% ipython --no-banner

In [1]: import numpy as np

In [2]: np.set_printoptions(precision=2, suppress=True, linewidth=140)

In [3]: data = np.diag(np.array([9, 1, -5])) + -3 * np.eye(3, k=1) + -3 * np.eye(3, k=-1)

In [4]: data
Out[4]: 
array([[ 9., -3.,  0.],
       [-3.,  1., -3.],
       [ 0., -3., -5.]])

In [5]: P = np.triu(np.array([[1, -1, -2], [-2, -1, 1], [0, 2, -2]]), 1) + np.eye(3)

In [6]: B = P @ data @ np.linalg.inv(P)

In [7]: B
Out[7]: 
array([[12., 14., 23.],
       [-3., -5., -9.],
       [ 0., -3., -2.]])

In [8]: round(np.linalg.det(B), 2)
Out[8]: np.float64(-81.0)

In [9]: W0 = np.load("data.npy")

In [10]: W0
Out[10]: 
array([[-3.,  1., -3.,  1.],
       [ 3.,  0., -2.,  2.],
       [ 1., -2.,  0.,  2.],
       [ 0.,  0.,  0.,  9.]])

In [11]: B = np.array([[1, 1], [2, 2], [2, 0], [2, 0]])

In [12]: np.linalg.matrix_rank(W0 @ B)
Out[12]: np.int64(2)

In [13]: W0 @ B
Out[13]: 
array([[-5., -1.],
       [ 3.,  3.],
       [ 1., -3.],
       [18.,  0.]])

In [14]: np.linalg.matrix_rank(np.vstack([W0, B.T]))
Out[14]: np.int64(4)

In [15]: B = np.linalg.inv(W0)

In [16]: np.linalg.det(W0) * B
Out[16]: 
array([[ -36.,   54.,  -18.,   -4.],
       [ -18.,   27., -135.,   26.],
       [ -54.,  -45.,  -27.,   22.],
       [   0.,    0.,    0.,   28.]])

In [17]: (np.abs(B) > 1e-9).astype(int)
Out[17]: 
array([[1, 1, 1, 1],
       [1, 1, 1, 1],
       [1, 1, 1, 1],
       [0, 0, 0, 1]])

In [18]: np.round(W0 @ B, 2) + 0
Out[18]: 
array([[1., 0., 0., 0.],
       [0., 1., 0., 0.],
       [0., 0., 1., 0.],
       [0., 0., 0., 1.]])

In [19]: np.linalg.inv(B)
Out[19]: 
array([[-3.,  1., -3.,  1.],
       [ 3.,  0., -2.,  2.],
       [ 1., -2., -0.,  2.],
       [ 0.,  0.,  0.,  9.]])

In [20]: B
Out[20]: 
array([[-0.14,  0.21, -0.07, -0.02],
       [-0.07,  0.11, -0.54,  0.1 ],
       [-0.21, -0.18, -0.11,  0.09],
       [ 0.  ,  0.  ,  0.  ,  0.11]])

In [21]: np.round(np.linalg.det(W0) * np.linalg.det(B), 2)
Out[21]: np.float64(1.0)

In [22]: rng = np.random.default_rng(684)

In [23]: labels = rng.permutation(4)

In [24]: B = W0[:, labels] * rng.choice([-1, 1], 4)

In [25]: B
Out[25]: 
array([[-3., -1.,  3., -1.],
       [ 3., -2.,  2., -0.],
       [ 1., -2., -0.,  2.],
       [ 0., -9., -0., -0.]])

In [26]: left, _, Vt = np.linalg.svd(W0.T @ B)

In [27]: np.round(np.linalg.lstsq(W0, B)[0], 2) + 0
Out[27]: 
array([[ 1.,  0.,  0.,  0.],
       [ 0.,  0.,  0., -1.],
       [ 0.,  0., -1.,  0.],
       [ 0., -1.,  0.,  0.]])

In [28]: labels = rng.permutation(4)

In [29]: labels
Out[29]: array([0, 2, 3, 1])

In [30]: B = W0[labels][:, labels]

In [31]: B
Out[31]: 
array([[-3., -3.,  1.,  1.],
       [ 1.,  0.,  2., -2.],
       [ 0.,  0.,  9.,  0.],
       [ 3., -2.,  2.,  0.]])

In [32]: round(float(np.linalg.det(B)), 2), round(np.linalg.det(W0[labels]), 2)
Out[32]: (252.0, np.float64(252.0))
